>>> import numpy as np
>>> import numpy.linalg as la
>>> np.set_printoptions(suppress=True, linewidth=100)
>>> rd = lambda a: np.round(a, 2) + 0
>>> E = np.loadtxt("out4.csv", delimiter=",")
>>> rd(E)
array([[-1.79,  0.79,  2.25, -0.35],
       [-1.43,  0.36,  0.72,  2.51],
       [ 1.67, -0.49, -1.12, -2.17],
       [ 0.28,  0.16,  0.78, -2.88],
       [-1.93,  0.68,  1.77,  1.3 ],
       [-0.78,  0.05, -0.2 ,  2.89],
       [-1.31,  0.69,  2.13, -1.51],
       [-1.94,  0.77,  2.09,  0.51],
       [-1.92,  0.67,  1.73,  1.37],
       [ 1.35, -0.32, -0.59, -2.59],
       [ 1.58, -0.44, -0.96, -2.33],
       [ 1.05, -0.62, -1.97,  1.9 ],
       [-1.88,  0.64,  1.61,  1.57],
       [-1.39,  0.34,  0.65,  2.55]])
>>> U, sigma, vt = la.svd(E)
>>> evecs = vt[:(sigma > 1e-8).sum()]
>>> rng = np.random.default_rng(659716)
>>> x0 = E[6] + -3 * E[10] + rng.integers(2) * np.eye(4)[3]
>>> print(rd(x0))
[-6.04  2.    5.    6.46]
>>> la.matrix_rank(np.vstack([E, x0]))
np.int64(3)
>>> rd(evecs.T @ evecs)
array([[ 0.43, -0.16, -0.43, -0.18],
       [-0.16,  0.07,  0.2 , -0.01],
       [-0.43,  0.2 ,  0.56, -0.15],
       [-0.18, -0.01, -0.15,  0.94]])
>>> rd(la.norm(x0 - evecs.T @ evecs @ x0))
np.float64(0.24)
>>> Xc = E - E.mean(axis=0)
>>> evecs = la.svd(Xc)[2][:2]
>>> other = Xc - Xc @ evecs.T @ evecs
>>> rd(np.cov(Xc @ evecs.T, rowvar=False))
array([[6.02, 0.  ],
       [0.  , 2.74]])
>>> rd((Xc @ evecs.T).std(axis=0))
array([2.36, 1.6 ])
>>> rd(np.diag(evecs.T @ evecs))
array([0.43, 0.07, 0.56, 0.94])
>>> la.norm(other, axis=1).round(6).argmax()
np.int64(0)
>>> print(rd(la.norm(other) / la.norm(Xc)))
0.0
>>> D = la.norm(E[:, None] - E[None], axis=-1)
>>> rd(D[:5, :5])
array([[0.  , 3.29, 5.32, 3.64, 1.73],
       [3.29, 0.  , 5.97, 5.66, 1.71],
       [5.32, 5.97, 0.  , 2.54, 5.89],
       [3.64, 5.66, 2.54, 0.  , 4.86],
       [1.73, 1.71, 5.89, 4.86, 0.  ]])
>>> print(np.flatnonzero(D[4] < D.mean() / 2))
[ 0  1  4  7  8 12]
>>> rd(D[4])
array([1.73, 1.71, 5.89, 4.86, 0.  , 2.85, 2.9 , 0.85, 0.08, 5.7 , 5.84, 4.99, 0.31, 1.79])
>>> D.shape
(14, 14)
>>> W2 = E[[7, 6]].astype(float)
>>> for _ in range(7):
...     idx = la.norm(E[:, None] - W2, axis=-1).argmin(axis=1)
...     W2 = np.array([E[idx == j].mean(axis=0) for j in range(2)])
... 
>>> print(idx)
[0 0 1 1 0 0 1 0 0 1 1 0 0 0]
>>> print(np.abs(W2[1] - W2[0]).argmax())
3
>>> print(rd(W2))
[[-1.34  0.41  0.96  1.58]
 [ 0.72 -0.08  0.05 -2.3 ]]
>>> M = np.loadtxt("test15.csv", delimiter=",")
>>> print(M)
[[-1.9  0.  -1. ]
 [-1.   1.1 -2. ]
 [-2.   0.  -0.9]]
>>> np.unravel_index(np.abs(M).argmax(), M.shape)
(np.int64(1), np.int64(2))
>>> la.matrix_rank(M)
np.int64(3)
>>> M[:, 3]
Traceback (most recent call last):
  File "<python-input-36>", line 1, in <module>
    M[:, 3]
    ~^^^^^^
IndexError: index 3 is out of bounds for axis 1 with size 3
>>> rd(la.norm(M))
np.float64(3.95)
>>> rd(M - M[0])
array([[ 0. ,  0. ,  0. ],
       [ 0.9,  1.1, -1. ],
       [-0.1,  0. ,  0.1]])
>>> rd(la.svd(M, compute_uv=False))
array([3.67, 1.46, 0.06])
>>> rd(np.diff(M, axis=0))
array([[ 0.9,  1.1, -1. ],
       [-1. , -1.1,  1.1]])
>>> la.rank(M)
Traceback (most recent call last):
  File "<python-input-41>", line 1, in <module>
    la.rank(M)
    ^^^^^^^
AttributeError: module 'numpy.linalg' has no attribute 'rank'
>>> ev, evecs = la.eig(M)
>>> print(rd(np.prod(ev)))
-0.32
>>> rd(np.sort(la.eigvals(M @ M)))
array([0.01, 1.21, 8.41])
>>> print(rd(ev))
[ 1.1 -2.9  0.1]
>>> rd(np.sort(la.eigvals(la.inv(M))))
array([-0.34,  0.91, 10.  ])
>>> rd(np.sort(la.eigvals(M.T)))
array([-2.9,  0.1,  1.1])
>>> idx = rng.permutation(3)
>>> idx
array([1, 2, 0])
>>> other = M[idx][:, idx]
>>> rd(np.trace(other))
np.float64(-1.7)
>>> other
array([[ 1.1, -2. , -1. ],
       [ 0. , -0.9, -2. ],
       [ 0. , -1. , -1.9]])
>>> np.allclose(other, M)
False
>>> rd(la.det(other)), rd(la.det(M[idx]))
(np.float64(-0.32), np.float64(-0.32))
>>> F = np.loadtxt("run2.csv", delimiter=",")
>>> rd(F)
array([[0.5 , 0.  , 0.  , 0.  , 0.  , 0.5 ],
       [0.33, 0.33, 0.  , 0.  , 0.  , 0.33],
       [0.33, 0.  , 0.33, 0.  , 0.33, 0.  ],
       [0.  , 0.  , 0.33, 0.67, 0.  , 0.  ],
       [0.  , 0.  , 0.  , 0.33, 0.33, 0.33],
       [0.  , 0.  , 0.33, 0.  , 0.  , 0.67]])
>>> other = F / la.norm(F, axis=1, keepdims=True)
>>> cov = other @ other.T
>>> (cov - 2 * np.eye(6)).round(6).argmax(axis=1)
array([1, 0, 0, 4, 3, 0])
>>> X = np.load("x.npy")
>>> X
array([[  4,   3,  -3,   1],
       [  4,   2,  -3,   1],
       [  2,   2, -15,   5],
       [  0,   5,  -9,   3],
       [  3,   2,  -6,   2],
       [  4,   5,   0,   0],
       [  5,   2,  -3,   1]])
>>> r0 = np.array([0, 3])
>>> np.polyval(r0, X[4])
array([3, 3, 3, 3])
>>> np.array([np.convolve(row, r0, "same") for row in X])
array([[  0,  12,   9,  -9],
       [  0,  12,   6,  -9],
       [  0,   6,   6, -45],
       [  0,   0,  15, -27],
       [  0,   9,   6, -18],
       [  0,  12,  15,   0],
       [  0,  15,   6,  -9]])
>>> np.cross(X[4, :3], X[3, :3])
array([12, 27, 15])
>>> np.correlate(X[4], X[3], "full")
array([  9, -21, -21,  70, -48,  10,   0])
>>> other = X / np.sqrt((X ** 2).mean(axis=1, keepdims=True))
>>> la.matrix_rank(other) == la.matrix_rank(X)
np.True_
>>> print(la.matrix_rank(X - X.mean(axis=1, keepdims=True)))
3
>>> U, sigma, vt = la.svd(X)
>>> rd(sigma)
array([21.77,  8.9 ,  4.24,  0.  ])
>>> other = U[:, :3] @ np.diag(sigma[:3]) @ vt[:3]
>>> print(rd(la.norm(X - other) / la.norm(X)))
0.0
>>> print(la.matrix_rank(X, rtol=0.05))
3
>>> la.matrix_rank(other)
np.int64(3)
>>> rd(la.norm(X - other, 2)), rd(sigma[3])
(np.float64(0.0), np.float64(0.0))
>>> [round(float(x), 2) for x in la.svd(M, compute_uv=False)[:3]]
[3.67, 1.46, 0.06]
>>> print(rd(la.norm(M, 2) / la.norm(M)))
0.93
>>> la.matrix_rank(M, rtol=0.1)
np.int64(2)
>>> la.cond(M) > 100
np.False_
>>> feats = np.loadtxt("arr.csv", delimiter=",")
>>> feats
array([[36., 16., 36.,  0., 36.,  8.,  8.],
       [ 9.,  4.,  9.,  0.,  9.,  2.,  2.],
       [36., 16., 36.,  0., 36.,  8.,  8.]])
>>> other = np.array([[2, -1, 1],
...     [-1, 0, -1],
...     [-2, -2, 2],
...     [0, 0, 1],
...     [2, -2, -2],
...     [-1, 2, 1],
...     [0, -2, -1]])
>>> print(np.einsum("ik,kj->ij", feats, other))
[[  48. -180.   20.]
 [  12.  -45.    5.]
 [  48. -180.   20.]]
>>> print(feats @ other)
[[  48. -180.   20.]
 [  12.  -45.    5.]
 [  48. -180.   20.]]
>>> np.unique(feats.round(6), axis=0).shape
(2, 7)
>>> np.abs(np.diag(la.qr(feats)[1])) > 1e-9
array([ True, False, False])
>>> feats[3]
Traceback (most recent call last):
  File "<python-input-88>", line 1, in <module>
    feats[3]
    ~~~~~^^^
IndexError: index 3 is out of bounds for axis 0 with size 3
>>> la.matrix_rank(feats)
np.int64(1)
>>> feats.sum(axis=0)
array([81., 36., 81.,  0., 81., 18., 18.])
>>> np.diff(feats, axis=0)
array([[-27., -12., -27.,   0., -27.,  -6.,  -6.],
       [ 27.,  12.,  27.,   0.,  27.,   6.,   6.]])
>>> la.rank(feats)
Traceback (most recent call last):
  File "<python-input-92>", line 1, in <module>
    la.rank(feats)
    ^^^^^^^
AttributeError: module 'numpy.linalg' has no attribute 'rank'
>>> feats.shape
(3, 7)
>>> np.abs(feats).max()
np.float64(36.0)
>>> rd(la.norm(feats))
np.float64(93.87)
>>> np.unravel_index(np.abs(feats).argmax(), feats.shape)
(np.int64(0), np.int64(0))
>>> J = np.load("dump.npy")
>>> print(J)
[[ 0 -1  0 -1]
 [-3  1 -3  1]
 [ 0 -1  0 -1]
 [-3  1 -3  1]]
>>> # rows 0 and 2 are equal
>>> other = J + rng.integers(-2, 3, (4, 2)) @ rng.integers(-2, 3, (2, 4))
>>> other
array([[ 8, -7, -8,  1],
       [-3,  3, -3,  7],
       [-6,  3,  6, -4],
       [-1, -2, -5, -3]])
>>> print(np.abs(other - J).sum(axis=1))
[24  8 19 11]
>>> la.matrix_rank(other - J, tol=1e-8)
np.int64(2)
>>> W2 = 10 * np.array([[1.3, -0.9, -0.7, -1.6, 1.4, 1.4, -0.4, -2.3, -0.4, 1.5],
...     [-1.4, -0.3, 0.1, -1.1, 0.8, -1.8, 0.5, -0.9, 0.1, 0.2],
...     [0.2, -0.1, 0.2, -0.8, 0.5, -0.8, 0.6, 0.2, -1.0, 1.5]])
>>> idx = rng.integers(0, 3, 12)
>>> arr = W2[idx] + rng.normal(size=(12, 10))
>>> rd(arr)
array([[  1.82,  -0.9 ,   2.8 ,  -7.45,   2.8 ,  -7.59,   4.61,   1.62,  -9.21,  16.63],
       [-13.38,  -4.72,   1.26, -11.03,   7.57, -16.86,   6.52,  -7.9 ,   0.23,   3.36],
       [ 13.92,  -8.49,  -6.7 , -15.93,  13.19,  11.63,  -2.5 , -23.16,  -3.78,  13.96],
       [-13.07,  -2.27,   1.75, -11.63,   7.51, -19.  ,   4.36,  -8.53,   2.22,   1.89],
       [  2.8 ,  -1.81,   0.51,  -7.99,   6.31,  -7.78,   6.03,   1.53, -10.91,  17.05],
       [ 13.8 ,  -8.79,  -6.58, -15.03,  13.46,  14.93,  -2.11, -23.3 ,  -4.15,  12.87],
       [-13.31,  -2.86,   1.41, -11.03,   8.07, -16.73,   5.62,  -8.6 ,   0.51,  -0.35],
       [-12.7 ,  -3.08,   1.34, -10.88,   8.59, -18.59,   5.43,  -8.09,   1.49,   1.56],
       [-15.76,  -3.03,   0.69, -11.68,   9.34, -16.59,   4.05,  -7.85,   1.02,   3.78],
       [-13.98,  -3.34,   1.43, -11.05,   7.84, -18.91,   4.73,  -9.65,   2.37,   2.49],
       [ 12.95,  -8.54,  -7.49, -17.01,  13.42,  13.84,  -4.39, -22.87,  -4.82,  13.26],
       [ 11.93, -10.27,  -5.84, -15.27,  13.22,  15.51,  -6.16, -22.69,  -5.32,  16.2 ]])
>>> other = np.c_[arr[:, :3] @ np.array([[-1, -1, 2], [3, -1, 1], [0, -3, -1]]), np.array([-2, 1, -2, -2, -2, -3, -1, 2, -2, 2, -2, 2])]
>>> rd(other)
array([[ -4.52,  -9.32,  -0.05,  -2.  ],
       [ -0.79,  14.34, -32.74,   1.  ],
       [-39.4 ,  14.69,  26.05,  -2.  ],
       [  6.25,  10.1 , -30.17,  -2.  ],
       [ -8.24,  -2.52,   3.29,  -2.  ],
       [-40.17,  14.73,  25.4 ,  -3.  ],
       [  4.72,  11.94, -30.9 ,  -1.  ],
       [  3.46,  11.75, -29.83,   2.  ],
       [  6.67,  16.71, -35.25,  -2.  ],
       [  3.96,  13.03, -32.74,   2.  ],
       [-38.56,  18.05,  24.85,  -2.  ],
       [-42.73,  15.87,  19.44,   2.  ]])
>>> rd(la.norm(other - arr @ la.lstsq(arr, other)[0], axis=0))
array([0.  , 0.  , 0.  , 2.21])
>>> la.matrix_rank(np.c_[arr, other])
np.int64(11)
>>> print(rd(la.lstsq(arr, other[:, 0])[0]))
[-1.  3.  0.  0.  0.  0.  0.  0.  0.  0.]
>>> la.matrix_rank(other)
np.int64(4)
>>> other = arr + rng.integers(-2, 3, (12, 3)) @ rng.integers(-2, 3, (3, 10))
>>> rd(other)
array([[  1.82,  -1.9 ,   5.8 ,  -5.45,   0.8 ,  -8.59,   4.61,  -0.38,  -9.21,  19.63],
       [-16.38,  -3.72,  -3.74, -15.03,  14.57, -18.86,   3.52,  -0.9 ,   1.23,   3.36],
       [ 10.92, -10.49,  -2.7 , -13.93,  14.19,   6.63,  -5.5 , -22.16,  -2.78,  22.96],
       [-20.07,  -1.27,   4.75,  -7.63,  10.51, -17.  ,  -2.64,  -5.53,   7.22,   5.89],
       [ -0.2 ,  -2.81,   1.51,  -7.99,   9.31, -11.78,   3.03,   4.53,  -9.91,  23.05],
       [  9.8 ,  -8.79,  -2.58, -11.03,  13.46,  15.93,  -6.11, -23.3 ,  -1.15,  16.87],
       [-20.31,  -1.86,   4.41,  -7.03,  11.07, -14.73,  -1.38,  -5.6 ,   5.51,   3.65],
       [ -5.7 ,  -5.08,   1.34, -12.88,   3.59, -21.59,  12.43, -13.09,  -3.51,   0.56],
       [-17.76,  -2.03,   1.69,  -9.68,   9.34, -13.59,   2.05,  -7.85,   3.02,   2.78],
       [ -9.98,  -2.34,  -1.57, -13.05,   5.84, -15.91,   8.73, -11.65,   0.37,  -4.51],
       [ 14.95,  -8.54,  -3.49, -13.01,   7.42,  17.84,  -2.39, -28.87,  -4.82,  11.26],
       [  7.93,  -8.27,  -7.84, -15.27,  17.22,  18.51, -10.16, -18.69,  -2.32,  14.2 ]])
>>> np.abs(other - arr).sum(axis=1)
array([14., 33., 31., 39., 25., 24., 39., 37., 14., 30., 30., 28.])
>>> rd(other - arr)
array([[ 0., -1.,  3.,  2., -2., -1.,  0., -2.,  0.,  3.],
       [-3.,  1., -5., -4.,  7., -2., -3.,  7.,  1.,  0.],
       [-3., -2.,  4.,  2.,  1., -5., -3.,  1.,  1.,  9.],
       [-7.,  1.,  3.,  4.,  3.,  2., -7.,  3.,  5.,  4.],
       [-3., -1.,  1.,  0.,  3., -4., -3.,  3.,  1.,  6.],
       [-4.,  0.,  4.,  4.,  0.,  1., -4.,  0.,  3.,  4.],
       [-7.,  1.,  3.,  4.,  3.,  2., -7.,  3.,  5.,  4.],
       [ 7., -2.,  0., -2., -5., -3.,  7., -5., -5., -1.],
       [-2.,  1.,  1.,  2.,  0.,  3., -2.,  0.,  2., -1.],
       [ 4.,  1., -3., -2., -2.,  3.,  4., -2., -2., -7.],
       [ 2.,  0.,  4.,  4., -6.,  4.,  2., -6.,  0., -2.],
       [-4.,  2., -2.,  0.,  4.,  3., -4.,  4.,  3., -2.]])
>>> la.matrix_rank(other - arr, tol=1e-8)
np.int64(3)
>>> print(rd(la.svd(other - arr, compute_uv=False)))
[29.97 18.33 15.1   0.    0.    0.    0.    0.    0.    0.  ]
>>> mat = np.loadtxt("block18.csv", delimiter=",")
>>> mat
array([[ 2.,  2.,  2.,  2.,  2.,  2.,  2.,  2.,  2.,  2.],
       [ 2.,  4.,  4.,  4.,  4.,  4.,  4.,  4.,  4.,  4.],
       [ 2.,  4.,  6.,  6.,  6.,  6.,  6.,  6.,  6.,  6.],
       [ 2.,  4.,  6.,  8.,  8.,  8.,  8.,  8.,  8.,  8.],
       [ 2.,  4.,  6.,  8., 10., 10., 10., 10., 10., 10.],
       [ 2.,  4.,  6.,  8., 10., 12., 12., 12., 12., 12.],
       [ 2.,  4.,  6.,  8., 10., 12., 14., 14., 14., 14.],
       [ 2.,  4.,  6.,  8., 10., 12., 14., 16., 16., 16.],
       [ 2.,  4.,  6.,  8., 10., 12., 14., 16., 18., 18.],
       [ 2.,  4.,  6.,  8., 10., 12., 14., 16., 18., 20.]])
>>> Lm = la.cholesky(mat)
>>> rd(np.diag(Lm) ** 2)
array([2., 2., 2., 2., 2., 2., 2., 2., 2., 2.])
>>> la.eigvalsh(mat).min() > 0
np.True_
>>> print(rd(np.prod(np.diag(Lm)) ** 2), rd(la.det(mat)))
1024.0 1024.0
>>> rd(Lm @ Lm.T)
array([[ 2.,  2.,  2.,  2.,  2.,  2.,  2.,  2.,  2.,  2.],
       [ 2.,  4.,  4.,  4.,  4.,  4.,  4.,  4.,  4.,  4.],
       [ 2.,  4.,  6.,  6.,  6.,  6.,  6.,  6.,  6.,  6.],
       [ 2.,  4.,  6.,  8.,  8.,  8.,  8.,  8.,  8.,  8.],
       [ 2.,  4.,  6.,  8., 10., 10., 10., 10., 10., 10.],
       [ 2.,  4.,  6.,  8., 10., 12., 12., 12., 12., 12.],
       [ 2.,  4.,  6.,  8., 10., 12., 14., 14., 14., 14.],
       [ 2.,  4.,  6.,  8., 10., 12., 14., 16., 16., 16.],
       [ 2.,  4.,  6.,  8., 10., 12., 14., 16., 18., 18.],
       [ 2.,  4.,  6.,  8., 10., 12., 14., 16., 18., 20.]])
